$ ipython --no-banner

In [1]: import numpy as np

In [2]: np.set_printoptions(suppress=True, linewidth=160)

In [3]: def rd(a):
   ...:     return np.round(a, 3) + 0
   ...: 

In [4]: A = np.load("x.npy")

In [5]: A
Out[5]: 
array([[-14.227,   2.927,  29.156,   3.359,  29.655, -27.55 ],
       [ -9.339,  27.881,  -3.698,  -6.658, -26.274,  -7.022],
       [-12.215,   4.06 ,  27.187,   3.753,  30.087, -29.383],
       [-13.069,   3.691,  28.394,   3.904,  29.436, -27.211],
       [ -6.374,  29.93 ,  -4.872,  -6.029, -24.177,  -6.349],
       [-12.6  ,   3.048,  28.108,   4.733,  31.852, -27.042],
       [-15.306,   4.968,  27.551,   2.873,  29.843, -29.143],
       [ -5.974,  30.984,  -2.682,  -4.588, -26.374,  -3.941],
       [ -8.231,  28.109,  -3.569,  -6.039, -25.959,  -5.693],
       [ -8.369,  29.713,  -4.573,  -5.939, -25.636,  -5.331],
       [-10.011,  29.252,  -2.512,  -5.363, -26.895,  -5.067],
       [ -7.689,  30.95 ,  -4.736,  -6.092, -26.452,  -4.817],
       [-14.258,   3.507,  29.86 ,   5.484,  29.177, -27.595],
       [ -7.666,  29.259,  -2.925,  -6.427, -26.715,  -5.149],
       [-14.591,   3.015,  28.25 ,   2.869,  30.337, -29.789],
       [-13.252,   3.639,  28.377,   2.044,  29.221, -27.765],
       [ -7.118,  28.876,  -3.668,  -5.247, -25.827,  -6.039],
       [ -7.828,  30.787,  -4.789,  -6.743, -26.623,  -6.896],
       [-12.802,   4.568,  26.198,   4.973,  28.245, -27.165],
       [-14.537,   3.474,  28.693,   3.748,  29.694, -28.195],
       [ -6.472,  30.676,  -2.874,  -7.323, -25.434,  -6.514],
       [ -5.612,  30.75 ,  -3.848,  -5.677, -25.868,  -5.037],
       [ -7.484,  29.934,  -3.667,  -5.311, -26.898,  -6.851],
       [ -8.328,  29.025,  -4.003,  -5.28 , -26.566,  -6.749],
       [-11.879,   2.781,  28.698,   3.449,  30.491, -28.527],
       [ -8.856,  30.148,  -3.75 ,  -6.915, -26.257,  -4.727],
       [ -7.302,  29.919,  -5.609,  -6.887, -24.001,  -6.441],
       [-13.7  ,   3.017,  27.079,   3.637,  30.481, -27.958],
       [-14.318,   3.591,  27.62 ,   2.818,  28.167, -27.929],
       [-14.277,   3.399,  27.888,   4.19 ,  31.524, -27.585]])

In [6]: labels = A[:, 2] > np.median(A[:, 2])

In [7]: r0 = A[labels].mean(axis=0) - A[~labels].mean(axis=0)

In [8]: labels.astype(int)
Out[8]: array([1, 0, 1, 1, 0, 1, 1, 0, 0, 0, 1, 0, 1, 0, 1, 1, 0, 0, 1, 1, 0, 0, 0, 0, 1, 0, 0, 1, 1, 1])

In [9]: rd((((A - A.mean(axis=0)) @ r0 > 0) == labels).mean())
Out[9]: np.float64(0.967)

In [10]: rd(r0)
Out[10]: array([ -5.893, -24.534,  29.987,   9.175,  52.025, -20.69 ])

In [11]: ((A - A.mean(axis=0)) @ r0 > 0).astype(int)
Out[11]: array([1, 0, 1, 1, 0, 1, 1, 0, 0, 0, 0, 0, 1, 0, 1, 1, 0, 0, 1, 1, 0, 0, 0, 0, 1, 0, 0, 1, 1, 1])

In [12]: np.argsort(-np.abs(r0).round(6), kind="stable")
Out[12]: array([4, 2, 1, 5, 3, 0])

In [13]: Xc = (A - A.mean(axis=0)) / A.std(axis=0)

In [14]: rd(Xc.std(axis=0))
Out[14]: array([1., 1., 1., 1., 1., 1.])

In [15]: np.argwhere(np.abs(Xc) > 2)
Out[15]: array([], shape=(0, 2), dtype=int64)

In [16]: b = np.linalg.lstsq(np.delete(Xc, 1, axis=1), Xc[:, 1])[0]

In [17]: np.abs(b).argmax()
Out[17]: np.int64(3)

In [18]: rd(b)
Out[18]: array([ 0.062, -0.318, -0.042, -0.429,  0.153])

In [19]: rd(1 - np.var(Xc[:, 1] - np.delete(Xc, 1, axis=1) @ b))
Out[19]: np.float64(0.997)

In [20]: K = np.load("layer1.npy")

In [21]: K
Out[21]: 
array([[ 85,  20,  41,  75,  55,  38,  96],
       [ 20,   6,  20,  27,  17,  10,  30],
       [ 41,  20, 107, 110,  76,  32, 120],
       [ 75,  27, 110, 134,  74,  40, 135],
       [ 55,  17,  76,  74, 114,  48, 141],
       [ 38,  10,  32,  40,  48,  24,  66],
       [ 96,  30, 120, 135, 141,  66, 198]])

In [22]: r0 = np.array([1, 1])

In [23]: np.array([np.convolve(row, r0, "same") for row in K])
Out[23]: 
array([[ 85, 105,  61, 116, 130,  93, 134],
       [ 20,  26,  26,  47,  44,  27,  40],
       [ 41,  61, 127, 217, 186, 108, 152],
       [ 75, 102, 137, 244, 208, 114, 175],
       [ 55,  72,  93, 150, 188, 162, 189],
       [ 38,  48,  42,  72,  88,  72,  90],
       [ 96, 126, 150, 255, 276, 207, 264]])

In [24]: np.correlate(K[2], K[4], "full")
Out[24]: array([ 5781,  4788, 20721, 25960, 32790, 30835, 45987, 26311, 29579, 18654, 13844,  3800,  6600])

In [25]: F = np.array([[0, 5, 4, 5, 7, 4, 5, 9],
    ...:     [0, 0, 9, 6, 7, 0, 8, 4],
    ...:     [0, 0, 0, 4, 9, 9, 9, 1],
    ...:     [0, 0, 0, 0, 4, 0, 7, 9],
    ...:     [0, 0, 0, 0, 0, 1, 8, 4],
    ...:     [0, 0, 0, 0, 0, 0, 1, 6],
    ...:     [0, 0, 0, 0, 0, 0, 0, 3],
    ...:     [0, 0, 0, 0, 0, 0, 0, 0]])

In [26]: F
Out[26]: 
array([[0, 5, 4, 5, 7, 4, 5, 9],
       [0, 0, 9, 6, 7, 0, 8, 4],
       [0, 0, 0, 4, 9, 9, 9, 1],
       [0, 0, 0, 0, 4, 0, 7, 9],
       [0, 0, 0, 0, 0, 1, 8, 4],
       [0, 0, 0, 0, 0, 0, 1, 6],
       [0, 0, 0, 0, 0, 0, 0, 3],
       [0, 0, 0, 0, 0, 0, 0, 0]])

In [27]: # null space of dimension 1

In [28]: np.prod(np.diag(F)), rd(np.linalg.det(F))
Out[28]: (np.int64(0), np.float64(0.0))

In [29]: F @ F
Out[29]: 
array([[  0,   0,  45,  46,  91,  43, 171, 136],
       [  0,   0,   0,  36, 105,  88, 179, 115],
       [  0,   0,   0,   0,  16,   9, 109, 153],
       [  0,   0,   0,   0,   0,   4,  32,  37],
       [  0,   0,   0,   0,   0,   0,   1,  30],
       [  0,   0,   0,   0,   0,   0,   0,   3],
       [  0,   0,   0,   0,   0,   0,   0,   0],
       [  0,   0,   0,   0,   0,   0,   0,   0]])

In [30]: rd(np.sort(np.linalg.eigvals(F)))
Out[30]: array([0., 0., 0., 0., 0., 0., 0., 0.])

In [31]: np.linalg.matrix_rank(F - F[0, 0] * np.eye(8))
Out[31]: np.int64(7)

In [32]: [int(np.linalg.matrix_rank(np.linalg.matrix_power(F, p))) for p in range(1, 9)]
Out[32]: [7, 6, 5, 4, 3, 2, 1, 0]

In [33]: Q, _ = np.linalg.qr(np.array([[-0.3, 0.2, -2.4, 0.9, -1.7, 1.7, 0.8, -1.9],
    ...:     [1.0, -1.5, -1.2, -1.0, 0.2, -0.4, -0.8, -2.3],
    ...:     [-0.4, 1.1, 0.7, -1.0, -0.2, -0.5, 2.2, 1.7],
    ...:     [0.2, 0.0, 0.6, -0.3, 0.4, -0.1, -1.0, 1.0],
    ...:     [-0.4, -0.3, -1.4, 0.7, -0.4, 0.3, -0.5, 0.2],
    ...:     [-0.1, 1.6, 2.0, -0.1, -1.0, 1.1, -0.2, 0.6],
    ...:     [0.1, -0.9, 0.9, 0.8, 0.6, 0.1, 1.3, 0.0],
    ...:     [-1.1, -0.2, -0.4, -0.5, 0.5, -1.5, -1.1, 0.6]]))

In [34]: arr = Q[:, :4]

In [35]: rd(arr)
Out[35]: 
array([[-0.183, -0.006,  0.737,  0.271],
       [ 0.611, -0.332,  0.179, -0.494],
       [-0.244,  0.343,  0.003, -0.491],
       [ 0.122,  0.06 , -0.141, -0.091],
       [-0.244, -0.246,  0.259,  0.216],
       [-0.061,  0.644, -0.191,  0.09 ],
       [ 0.061, -0.349, -0.515,  0.462],
       [-0.672, -0.414, -0.188, -0.406]])

In [36]: x0 = np.array([2, 3, 0, 0])

In [37]: target = arr @ x0

In [38]: rd(np.linalg.lstsq(arr, target)[0])
Out[38]: array([2., 3., 0., 0.])

In [39]: rd(np.linalg.pinv(arr) @ arr)
Out[39]: 
array([[1., 0., 0., 0.],
       [0., 1., 0., 0.],
       [0., 0., 1., 0.],
       [0., 0., 0., 1.]])

In [40]: rd(target)
Out[40]: array([-0.384,  0.227,  0.541,  0.424, -1.228,  1.809, -0.925, -2.587])

In [41]: rng = np.random.default_rng(324)

In [42]: target = target + 0.02 * rng.normal(size=8)

In [43]: rd(target)
Out[43]: array([-0.414,  0.282,  0.552,  0.412, -1.257,  1.853, -0.913, -2.579])

In [44]: b, *_ = np.linalg.lstsq(arr, target)

In [45]: rd(b)
Out[45]: array([ 2.035,  3.013, -0.034, -0.039])

In [46]: [round(float(np.linalg.norm(np.linalg.solve(arr.T @ arr + lam * np.eye(4), arr.T @ target))), 2) for lam in (0, 1, 10, 100)]
Out[46]: [3.64, 1.82, 0.33, 0.04]

In [47]: proj = arr @ np.linalg.solve(arr.T @ arr, arr.T)

In [48]: np.allclose(proj @ proj, proj)
Out[48]: True

In [49]: rd(proj @ arr[:, 2])
Out[49]: array([ 0.737,  0.179,  0.003, -0.141,  0.259, -0.191, -0.515, -0.188])

In [50]: rd(np.linalg.eigvalsh(proj))
Out[50]: array([0., 0., 0., 0., 1., 1., 1., 1.])

In [51]: rd(np.trace(proj))
Out[51]: np.float64(4.0)

In [52]: Y = np.array([[0, -3, -3, 1, -3],
    ...:     [3, 2, -2, -3, -3],
    ...:     [-3, -1, 2, -3, -2],
    ...:     [0, -2, -2, -2, 2],
    ...:     [-2, 0, -1, 0, -2]])

In [53]: M = Y + Y.T

In [54]: M
Out[54]: 
array([[ 0,  0, -6,  1, -5],
       [ 0,  4, -3, -5, -3],
       [-6, -3,  4, -5, -3],
       [ 1, -5, -5, -4,  2],
       [-5, -3, -3,  2, -4]])

In [55]: evals, V = np.linalg.eigh(M)

In [56]: rd(np.linalg.svd(M, compute_uv=False))
Out[56]: array([11.168, 10.059,  7.973,  7.645,  1.436])

In [57]: np.abs(V[:, -1]).round(6).argmax()
Out[57]: np.int64(2)

In [58]: rd(V.T @ M @ V)
Out[58]: 
array([[-11.168,   0.   ,   0.   ,   0.   ,   0.   ],
       [  0.   ,  -7.973,   0.   ,   0.   ,   0.   ],
       [  0.   ,   0.   ,   1.436,   0.   ,   0.   ],
       [  0.   ,   0.   ,   0.   ,   7.645,   0.   ],
       [  0.   ,   0.   ,   0.   ,   0.   ,  10.059]])

In [59]: rd(V.T @ V)
Out[59]: 
array([[1., 0., 0., 0., 0.],
       [0., 1., 0., 0., 0.],
       [0., 0., 1., 0., 0.],
       [0., 0., 0., 1., 0.],
       [0., 0., 0., 0., 1.]])

In [60]: rd(np.linalg.eigvalsh(M + 5 * np.eye(5)))
Out[60]: array([-6.168, -2.973,  6.436, 12.645, 15.059])

In [61]: rd(evals.sum()), np.trace(M)
Out[61]: (np.float64(0.0), np.int64(0))

In [62]: (evals > 1e-8).sum(), (evals < -1e-8).sum()
Out[62]: (np.int64(3), np.int64(2))

In [63]: proj = np.triu(np.array([[-2, -2, 0, -2, 0],
    ...:     [-2, -2, -2, 1, 2],
    ...:     [-2, -1, 2, 2, 2],
    ...:     [1, 1, -1, -1, -1],
    ...:     [-1, -2, -2, -2, -2]]), 1) + np.eye(5)

In [64]: Y = proj @ M @ np.linalg.inv(proj)

In [65]: np.linalg.matrix_rank(Y)
Out[65]: np.int64(5)

In [66]: Y
Out[66]: 
array([[  -2.,   -2.,    6.,    5.,   -6.],
       [   3.,    5.,  -12.,   30.,   41.],
       [ -14.,  -47., -106.,  222.,  521.],
       [   6.,   10.,   18.,  -40.,  -90.],
       [  -5.,  -13.,  -29.,   63.,  143.]])

In [67]: proj @ M - M @ proj
Out[67]: 
array([[ -2.,   2.,  16.,  30.,  15.],
       [  3.,  -5., -11.,  12.,  -7.],
       [ -8., -28., -22., -21., -11.],
       [  5.,   5.,  -7.,  15.,  20.],
       [  0., -10.,  -6.,  -1.,  14.]])

In [68]: np.einsum("ij,ji->", M, M)
Out[68]: np.int64(350)

In [69]: rd(np.poly(M))
Out[69]: array([    1.,     0.,  -175.,   144.,  6998., -9836.])

In [70]: rd(np.linalg.eigvals(M).sum().real)
Out[70]: np.float64(0.0)

In [71]: rd(np.linalg.det(2 * M)), rd(np.linalg.det(M))
Out[71]: (np.float64(314752.0), np.float64(9836.0))

In [72]: evals, V = np.linalg.eigh(M)

In [73]: x0 = np.array([-1, -2, 2, 0, 2])

In [74]: rd(x0 @ M @ x0 / (x0 @ x0)), rd(evals[0]), rd(evals[-1])
Out[74]: (np.float64(6.462), np.float64(-11.168), np.float64(10.059))

In [75]: x0 @ M @ x0
Out[75]: np.int64(84)

In [76]: Y = np.array([[0.4], [0.3], [0.3], [0.0], [-0.3], [0.7]])

In [77]: C = np.array([[-0.9, 0.1, -0.6, -0.2, 0.9, 0.3, 1.3, 0.7, 0.8]])

In [78]: E = Y @ C

In [79]: rd(E)
Out[79]: 
array([[-0.36,  0.04, -0.24, -0.08,  0.36,  0.12,  0.52,  0.28,  0.32],
       [-0.27,  0.03, -0.18, -0.06,  0.27,  0.09,  0.39,  0.21,  0.24],
       [-0.27,  0.03, -0.18, -0.06,  0.27,  0.09,  0.39,  0.21,  0.24],
       [ 0.  ,  0.  ,  0.  ,  0.  ,  0.  ,  0.  ,  0.  ,  0.  ,  0.  ],
       [ 0.27, -0.03,  0.18,  0.06, -0.27, -0.09, -0.39, -0.21, -0.24],
       [-0.63,  0.07, -0.42, -0.14,  0.63,  0.21,  0.91,  0.49,  0.56]])

In [80]: np.argsort(-np.linalg.norm(E, axis=0).round(6), kind="stable")[:3]
Out[80]: array([6, 0, 4])

In [81]: np.linalg.matrix_rank(E, rtol=0.1)
Out[81]: np.int64(1)

In [82]: rd(np.linalg.norm(E, 2) / np.linalg.norm(E))
Out[82]: np.float64(1.0)
